>>> import numpy as np
>>> from numpy import linalg as LA
>>> np.set_printoptions(precision=2, suppress=True, linewidth=120)
>>> def tidy(a):
...     return np.round(a, 2) + 0
... 
>>> mat = np.loadtxt("a.csv", delimiter=",")
>>> mat
array([[0.64, 0.64, 2.4 ],
       [0.08, 0.08, 0.3 ],
       [0.48, 0.48, 1.8 ],
       [0.2 , 0.2 , 0.75]])
>>> t = np.radians(180)
>>> Rm = np.eye(3)
>>> Rm[0, 0] = Rm[2, 2] = np.cos(t)
>>> Rm[0, 2], Rm[2, 0] = -np.sin(t), np.sin(t)
>>> tidy(Rm)
array([[-1.,  0.,  0.],
       [ 0.,  1.,  0.],
       [ 0.,  0., -1.]])
>>> M2 = mat @ Rm.T
>>> np.allclose(LA.norm(mat, axis=1), LA.norm(M2, axis=1))
True
>>> np.allclose(mat @ mat.T, M2 @ M2.T)
True
>>> E = np.array([[57, 19, 34, 15, 31],
...     [19, 26, 13, 5, 7],
...     [34, 13, 23, 7, 23],
...     [15, 5, 7, 6, 6],
...     [31, 7, 23, 6, 30]])
>>> E
array([[57, 19, 34, 15, 31],
       [19, 26, 13,  5,  7],
       [34, 13, 23,  7, 23],
       [15,  5,  7,  6,  6],
       [31,  7, 23,  6, 30]])
>>> # equal to its transpose
>>> LA.cond(E) > 100
np.True_
>>> tidy(LA.norm(E, 2) / LA.norm(E))
np.float64(0.98)
>>> np.argsort(-LA.norm(E, axis=0).round(6), kind="stable")[:3]
array([0, 4, 2])
>>> [round(float(x), 2) for x in LA.svd(E, compute_uv=False)[:3]]
[109.42, 21.06, 9.49]
>>> X = np.array([[5, 1, 2, 2], [2, 5, 1, 2], [2, 2, 5, 1], [1, 2, 2, 5]])
>>> tidy(LA.det(X[::-1]))
np.float64(400.0)
>>> tidy(LA.eigvals(X))
array([10.+0.j,  3.+1.j,  3.-1.j,  4.+0.j])
>>> np.kron(np.eye(2, dtype=int), X)
array([[5, 1, 2, 2, 0, 0, 0, 0],
       [2, 5, 1, 2, 0, 0, 0, 0],
       [2, 2, 5, 1, 0, 0, 0, 0],
       [1, 2, 2, 5, 0, 0, 0, 0],
       [0, 0, 0, 0, 5, 1, 2, 2],
       [0, 0, 0, 0, 2, 5, 1, 2],
       [0, 0, 0, 0, 2, 2, 5, 1],
       [0, 0, 0, 0, 1, 2, 2, 5]])
>>> M = np.array([[3.0, 1.0, 1.0, 1.0],
...     [1.0, 3.0, 1.0, 1.0],
...     [1.0, 1.0, 3.0, 1.0],
...     [1.0, 1.0, 1.0, 3.0]])
>>> M
array([[3., 1., 1., 1.],
       [1., 3., 1., 1.],
       [1., 1., 3., 1.],
       [1., 1., 1., 3.]])
>>> # symmetric
>>> ev, vecs = LA.eig(M)
>>> ev
array([2., 6., 2., 2.])
>>> tidy(M @ vecs[:, 0] - ev[0] * vecs[:, 0])
array([0., 0., 0., 0.])
>>> tidy(np.sort(LA.eigvals(M @ M)))
array([ 4.,  4.,  4., 36.])
>>> rng = np.random.default_rng(596)
>>> idx = rng.permutation(4)
>>> idx
array([0, 3, 1, 2])
>>> M2 = M[idx][:, idx]
>>> M2
array([[3., 1., 1., 1.],
       [1., 3., 1., 1.],
       [1., 1., 3., 1.],
       [1., 1., 1., 3.]])
>>> np.allclose(M2, M)
True
>>> x = np.ones(4)
>>> for _ in range(5):
...     x = M @ x
...     x /= LA.norm(x)
...     print(round(x @ M @ x, 2))
... 
6.0
6.0
6.0
6.0
6.0
>>> x
array([0.5, 0.5, 0.5, 0.5])
>>> F = np.loadtxt("layer2.csv", delimiter=",")
>>> F
array([[ 0.,  5., -2.],
       [-5.,  0., -4.],
       [ 2.,  4.,  0.]])
>>> # antisymmetric, zero diagonal
>>> U, sig, VT = LA.svd(F, full_matrices=False)
>>> np.allclose(U * sig @ VT, F)
True
>>> tidy(U.T @ U)
array([[1., 0., 0.],
       [0., 1., 0.],
       [0., 0., 1.]])
>>> tidy(U.T @ F @ VT.T)
array([[6.71, 0.  , 0.  ],
       [0.  , 6.71, 0.  ],
       [0.  , 0.  , 0.  ]])
>>> tidy(sig)
array([6.71, 6.71, 0.  ])
>>> tidy(sig / sig[0])
array([1., 1., 0.])
>>> np.cumsum(sig ** 2) / np.sum(sig ** 2)
array([0.5, 1. , 1. ])
>>> tidy(VT @ VT.T)
array([[1., 0., 0.],
       [0., 1., 0.],
       [0., 0., 1.]])
>>> idx = rng.permutation(3)
>>> idx
array([1, 0, 2])
>>> M2 = F[idx][:, idx]
>>> M2
array([[ 0., -5., -4.],
       [ 5.,  0., -2.],
       [ 4.,  2.,  0.]])
>>> np.allclose(M2, F)
False
>>> u, g = F[0], F[1]
>>> u @ u
np.float64(29.0)
>>> u @ g
np.float64(8.0)
>>> pr = (u @ g) / (u @ u) * u
>>> LA.matrix_rank(np.outer(u, g))
np.int64(1)
>>> tidy(LA.norm(u + g) ** 2 + LA.norm(u - g) ** 2)
np.float64(140.0)
>>> np.outer(u, g)
array([[ -0.,   0.,  -0.],
       [-25.,   0., -20.],
       [ 10.,  -0.,   8.]])
>>> K = np.loadtxt("mat.csv", delimiter=",")
>>> tidy(K)
array([[-0.18,  0.66, -0.33],
       [-0.05, -0.47, -0.39],
       [ 0.68, -0.1 , -0.64],
       [-0.54,  0.16, -0.56],
       [ 0.45,  0.56,  0.12]])
>>> # orthonormal columns
>>> Q, vecs = LA.qr(K[:, :2])[0], LA.qr(K[:, 2:])[0]
>>> sig = LA.svd(Q.T @ vecs, compute_uv=False)
>>> (sig > 0.9).sum()
np.int64(0)
>>> tidy(LA.norm(Q @ Q.T - vecs @ vecs.T, 2))
np.float64(1.0)
>>> np.degrees(np.arccos(sig.clip(0, 1)))
array([90.])
>>> Q = K.astype(float).copy()
>>> for j in range(3):
...     Q[:, j] -= Q[:, :j] @ (Q[:, :j].T @ Q[:, j])
...     Q[:, j] /= LA.norm(Q[:, j])
... 
>>> tidy(Q.T @ Q)
array([[1., 0., 0.],
       [0., 1., 0.],
       [0., 0., 1.]])
>>> tidy(LA.pinv(K))
array([[-0.18, -0.05,  0.68, -0.54,  0.45],
       [ 0.66, -0.47, -0.1 ,  0.16,  0.56],
       [-0.33, -0.39, -0.64, -0.56,  0.12]])
>>> tidy(K @ K.T)
array([[ 0.58, -0.17,  0.03,  0.39,  0.25],
       [-0.17,  0.38,  0.26,  0.17, -0.33],
       [ 0.03,  0.26,  0.88, -0.03,  0.18],
       [ 0.39,  0.17, -0.03,  0.64, -0.22],
       [ 0.25, -0.33,  0.18, -0.22,  0.53]])
>>> tidy(K[:, 2] @ K[:, 0])
np.float64(0.0)
>>> tidy(K.T @ K)
array([[1., 0., 0.],
       [0., 1., 0.],
       [0., 0., 1.]])
>>> m1 = np.load("dump.npy")
>>> m1
array([[ 2,  1,  0,  0],
       [-1, -2,  0,  0],
       [ 0,  0,  2,  1],
       [ 0,  0, -1, -2]])
>>> ev, vecs = LA.eig(m1)
>>> tidy(np.sort(LA.eigvals(m1 @ m1)))
array([3., 3., 3., 3.])
>>> tidy(ev)
array([ 1.73, -1.73,  1.73, -1.73])
>>> tidy(m1 @ vecs[:, 0] - ev[0] * vecs[:, 0])
array([0., 0., 0., 0.])
>>> U, sig, VT = LA.svd(m1, full_matrices=False)
>>> tidy(sig)
array([3., 3., 1., 1.])
>>> np.allclose(U * sig @ VT, m1)
True
>>> U.shape, sig.shape, VT.shape
((4, 4), (4,), (4, 4))
>>> tidy(U.T @ U)
array([[1., 0., 0., 0.],
       [0., 1., 0., 0.],
       [0., 0., 1., 0.],
       [0., 0., 0., 1.]])
>>> np.flatnonzero(LA.matrix_power((m1 != 0) + (m1.T != 0) + np.eye(4), 4)[0])
array([0, 1])
>>> (m1 != 0).astype(int)
array([[1, 1, 0, 0],
       [1, 1, 0, 0],
       [0, 0, 1, 1],
       [0, 0, 1, 1]])
>>> tidy(LA.det(m1))
np.float64(9.0)
>>> (LA.matrix_power((m1 != 0) + (m1.T != 0) + np.eye(4), 4) > 0).astype(int)
array([[1, 1, 0, 0],
       [1, 1, 0, 0],
       [0, 0, 1, 1],
       [0, 0, 1, 1]])
>>> tidy(np.sort(LA.eigvals(m1).real))
array([-1.73, -1.73,  1.73,  1.73])
>>> M2 = m1[0, 0] * m1[1:] - np.outer(m1[1:, 0], m1[0])
>>> M2
array([[ 0, -3,  0,  0],
       [ 0,  0,  4,  2],
       [ 0,  0, -2, -4]])
>>> LA.matrix_rank(M2), LA.matrix_rank(m1)
(np.int64(3), np.int64(4))
>>> M2 = np.array([[4, -4, 3], [0, -4, -1]])
>>> basis = np.kron(M2, m1)
>>> basis.shape
(8, 12)
>>> arr = np.load("m.npy")
>>> arr
array([[-1.07,  0.04,  0.51,  0.22, -0.92],
       [-0.51, -0.41, -0.18, -1.15, -1.25],
       [ 2.13,  7.95,  0.74,  1.29,  1.49],
       [ 1.98,  5.72,  1.83,  0.19, -0.07],
       [-0.28,  0.64,  0.25,  1.51,  0.92]])
>>> # rank 4
>>> U, sig, VT = LA.svd(arr)
>>> vecs = VT[:(sig > 1e-8).sum()]
>>> x = arr[3] + 4 * arr[0] + rng.integers(2) * np.eye(5)[3]
>>> tidy(x)
array([-2.3 ,  5.88,  3.87,  1.07, -3.75])
>>> tidy(vecs.T @ vecs)
array([[ 0.8 ,  0.03,  0.17, -0.24,  0.27],
       [ 0.03,  1.  , -0.02,  0.03, -0.04],
       [ 0.17, -0.02,  0.86,  0.2 , -0.23],
       [-0.24,  0.03,  0.2 ,  0.71,  0.32],
       [ 0.27, -0.04, -0.23,  0.32,  0.64]])
>>> np.allclose(vecs.T @ vecs @ x, x)
True
>>> LA.matrix_rank(np.vstack([arr, x]))
np.int64(4)
>>> [round(float(x), 2) for x in LA.svd(arr, compute_uv=False)[:3]]
[10.55, 2.58, 1.59]
